% ipython --no-banner

In [1]: import numpy as np

In [2]: from numpy import linalg as LA

In [3]: np.set_printoptions(precision=4, suppress=True, linewidth=120)

In [4]: M = np.loadtxt("test13.csv", delimiter=",")

In [5]: M
Out[5]: 
array([[ -7.3199,  -5.1029,   6.0123,  -8.3977,   5.2843,  -4.5257,   7.7592,  10.2518],
       [ -0.2925,   2.4381,  13.8023,  -3.9462,   5.0547,   1.4043,   9.5569,  -8.3089],
       [  6.2039,   6.419 ,   5.6536,   4.2556,  -0.6397,   5.0921,   0.7528, -15.5991],
       [  5.288 ,   2.2611, -11.6604,   8.0147,  -6.4307,   2.4142, -10.5943,  -2.7023],
       [  5.2614,   2.2309, -11.698 ,   8.    ,  -6.4328,   2.3908, -10.6066,  -2.6268],
       [ -7.3132,  -5.0886,   6.0563,  -8.4032,   5.2972,  -4.5158,   7.7859,  10.2106],
       [  4.6993,   1.6135, -12.3943,   7.6634,  -6.4405,   1.908 , -10.8003,  -1.0952],
       [ -1.8814,   1.1031,  13.9406,  -5.4585,   5.7851,   0.2856,  10.4457,  -5.3335],
       [  3.8829,   5.3536,  10.3971,   0.8375,   2.0491,   3.9888,   5.1475, -14.1723],
       [  6.854 ,   6.5326,   3.3767,   5.4654,  -1.7314,   5.2904,  -1.1247, -15.3891],
       [  6.8731,   6.5331,   3.2948,   5.505 ,  -1.7689,   5.2945,  -1.1901, -15.3734],
       [ -6.6861,  -4.0254,   8.7553,  -8.5395,   5.9924,  -3.7525,   9.3126,   7.2663],
       [ -6.3647,  -3.5773,   9.6413,  -8.4769,   6.1711,  -3.4193,   9.756 ,   6.0768],
       [ -0.2392,  -2.858 , -13.6186,   3.4036,  -4.7613,  -1.7626,  -9.1658,   9.2161],
       [ -5.0548,  -5.9723,  -8.4165,  -2.453 ,  -0.8395,  -4.5943,  -3.2111,  15.1592]])

In [6]: left, sig, vt = LA.svd(M)

In [7]: np.argmax(sig[:-1] / (sig[1:] + 1e-6)) + 1
Out[7]: np.int64(2)

In [8]: sig.round(4) + 0
Out[8]: array([58.2249, 51.0868,  0.    ,  0.    ,  0.    ,  0.    ,  0.    ,  0.    ])

In [9]: A2 = left[:, :2] @ np.diag(sig[:2]) @ vt[:2]

In [10]: A2
Out[10]: 
array([[ -7.3199,  -5.1029,   6.0123,  -8.3977,   5.2843,  -4.5257,   7.7592,  10.2518],
       [ -0.2925,   2.4381,  13.8023,  -3.9462,   5.0547,   1.4043,   9.5569,  -8.3089],
       [  6.2039,   6.419 ,   5.6536,   4.2556,  -0.6397,   5.0921,   0.7528, -15.5991],
       [  5.288 ,   2.2611, -11.6604,   8.0147,  -6.4307,   2.4142, -10.5943,  -2.7023],
       [  5.2614,   2.2309, -11.698 ,   8.    ,  -6.4328,   2.3908, -10.6066,  -2.6268],
       [ -7.3132,  -5.0886,   6.0563,  -8.4032,   5.2972,  -4.5158,   7.7859,  10.2106],
       [  4.6993,   1.6135, -12.3943,   7.6634,  -6.4405,   1.908 , -10.8003,  -1.0952],
       [ -1.8814,   1.1031,  13.9406,  -5.4585,   5.7851,   0.2856,  10.4457,  -5.3335],
       [  3.8829,   5.3536,  10.3971,   0.8375,   2.0491,   3.9888,   5.1475, -14.1723],
       [  6.854 ,   6.5326,   3.3767,   5.4654,  -1.7314,   5.2904,  -1.1247, -15.3891],
       [  6.8731,   6.5331,   3.2948,   5.505 ,  -1.7689,   5.2945,  -1.1901, -15.3734],
       [ -6.6861,  -4.0254,   8.7553,  -8.5395,   5.9924,  -3.7525,   9.3126,   7.2663],
       [ -6.3647,  -3.5773,   9.6413,  -8.4769,   6.1711,  -3.4193,   9.756 ,   6.0768],
       [ -0.2392,  -2.858 , -13.6186,   3.4036,  -4.7613,  -1.7626,  -9.1658,   9.2161],
       [ -5.0548,  -5.9723,  -8.4165,  -2.453 ,  -0.8395,  -4.5943,  -3.2111,  15.1592]])

In [11]: LA.matrix_rank(M, rtol=0.05)
Out[11]: np.int64(2)

In [12]: np.round(LA.norm(M - A2) / LA.norm(M), 4)
Out[12]: np.float64(0.0)

In [13]: f = np.array([2, 2, 1, 2, 0, 1, 2, 0, 1, 1, 2, 1])

In [14]: v = np.array([1, 1, -1, 2, 0])

In [15]: F = f[:, None] + v[None, :]

In [16]: F
Out[16]: 
array([[ 3,  3,  1,  4,  2],
       [ 3,  3,  1,  4,  2],
       [ 2,  2,  0,  3,  1],
       [ 3,  3,  1,  4,  2],
       [ 1,  1, -1,  2,  0],
       [ 2,  2,  0,  3,  1],
       [ 3,  3,  1,  4,  2],
       [ 1,  1, -1,  2,  0],
       [ 2,  2,  0,  3,  1],
       [ 2,  2,  0,  3,  1],
       [ 3,  3,  1,  4,  2],
       [ 2,  2,  0,  3,  1]])

In [17]: left, sig, vt = LA.svd(F)

In [18]: np.argmax(sig[:-1] / (sig[1:] + 1e-6)) + 1
Out[18]: np.int64(2)

In [19]: sig.round(4) + 0
Out[19]: array([17.0976,  2.5827,  0.    ,  0.    ,  0.    ])

In [20]: A2 = left[:, :2] @ np.diag(sig[:2]) @ vt[:2]

In [21]: round(LA.norm(F - A2, 2), 4), np.round(sig[2], 4)
Out[21]: (np.float64(0.0), np.float64(0.0))

In [22]: LA.matrix_rank(A2)
Out[22]: np.int64(2)

In [23]: lab = F[:, 1] > np.median(F[:, 1])

In [24]: f = F[lab].mean(axis=0) - F[~lab].mean(axis=0)

In [25]: (((F - F.mean(axis=0)) @ f > 0) == lab).mean()
Out[25]: np.float64(1.0)

In [26]: lab.astype(int)
Out[26]: array([1, 1, 0, 1, 0, 0, 1, 0, 0, 0, 1, 0])

In [27]: np.allclose(F[:-1].T @ LA.lstsq(F[:-1].T, F[-1])[0], F[-1])
Out[27]: True

In [28]: D = LA.norm(F[:, None] - F[None], axis=-1)

In [29]: np.unravel_index(D.round(6).argmax(), D.shape)
Out[29]: (np.int64(0), np.int64(4))

In [30]: LA.matrix_rank(D ** 2)
Out[30]: np.int64(3)

In [31]: LA.norm(F - F.mean(axis=0), axis=1)
Out[31]: array([1.6771, 1.6771, 0.559 , 1.6771, 2.7951, 0.559 , 1.6771, 2.7951, 0.559 , 0.559 , 1.6771, 0.559 ])

In [32]: np.flatnonzero(D[2] < D.mean() / 2)
Out[32]: array([ 2,  5,  8,  9, 11])

In [33]: LA.norm(F, axis=1)
Out[33]: array([6.245 , 6.245 , 4.2426, 6.245 , 2.6458, 4.2426, 6.245 , 2.6458, 4.2426, 4.2426, 6.245 , 4.2426])

In [34]: cen = F - F.mean(axis=0)

In [35]: evecs = LA.svd(cen)[2][:2]

In [36]: A2 = cen - cen @ evecs.T @ evecs

In [37]: np.round(A2.std(axis=0), 4) + 0
Out[37]: array([0., 0., 0., 0., 0.])

In [38]: round(LA.norm(A2) / LA.norm(cen), 4)
Out[38]: np.float64(0.0)

In [39]: np.diag(evecs.T @ evecs)
Out[39]: array([1.  , 0.25, 0.25, 0.25, 0.25])

In [40]: np.round((cen @ evecs.T).std(axis=0), 4) + 0
Out[40]: array([1.6137, 0.    ])

In [41]: m1 = np.array([[-7, 7, -14, 14], [9, -6, 18, -12], [-7, 7, -7, 7], [9, -6, 9, -6]])

In [42]: m1
Out[42]: 
array([[ -7,   7, -14,  14],
       [  9,  -6,  18, -12],
       [ -7,   7,  -7,   7],
       [  9,  -6,   9,  -6]])

In [43]: np.einsum("ii->", m1)
Out[43]: np.int64(-26)

In [44]: np.kron(np.eye(2, dtype=int), m1)
Out[44]: 
array([[ -7,   7, -14,  14,   0,   0,   0,   0],
       [  9,  -6,  18, -12,   0,   0,   0,   0],
       [ -7,   7,  -7,   7,   0,   0,   0,   0],
       [  9,  -6,   9,  -6,   0,   0,   0,   0],
       [  0,   0,   0,   0,  -7,   7, -14,  14],
       [  0,   0,   0,   0,   9,  -6,  18, -12],
       [  0,   0,   0,   0,  -7,   7,  -7,   7],
       [  0,   0,   0,   0,   9,  -6,   9,  -6]])

In [45]: th = np.radians(36)

In [46]: r_ = np.eye(4)

In [47]: r_[2, 2] = r_[0, 0] = np.cos(th)

In [48]: r_[2, 0], r_[0, 2] = -np.sin(th), np.sin(th)

In [49]: r_
Out[49]: 
array([[ 0.809 ,  0.    ,  0.5878,  0.    ],
       [ 0.    ,  1.    ,  0.    ,  0.    ],
       [-0.5878,  0.    ,  0.809 ,  0.    ],
       [ 0.    ,  0.    ,  0.    ,  1.    ]])

In [50]: A2 = m1 @ r_.T

In [51]: np.allclose(m1 @ m1.T, A2 @ A2.T)
Out[51]: True

In [52]: A2
Out[52]: 
array([[-13.8921,   7.    ,  -7.2117,  14.    ],
       [ 17.8613,  -6.    ,   9.2722, -12.    ],
       [ -9.7776,   7.    ,  -1.5486,   7.    ],
       [ 12.5712,  -6.    ,   1.9911,  -6.    ]])
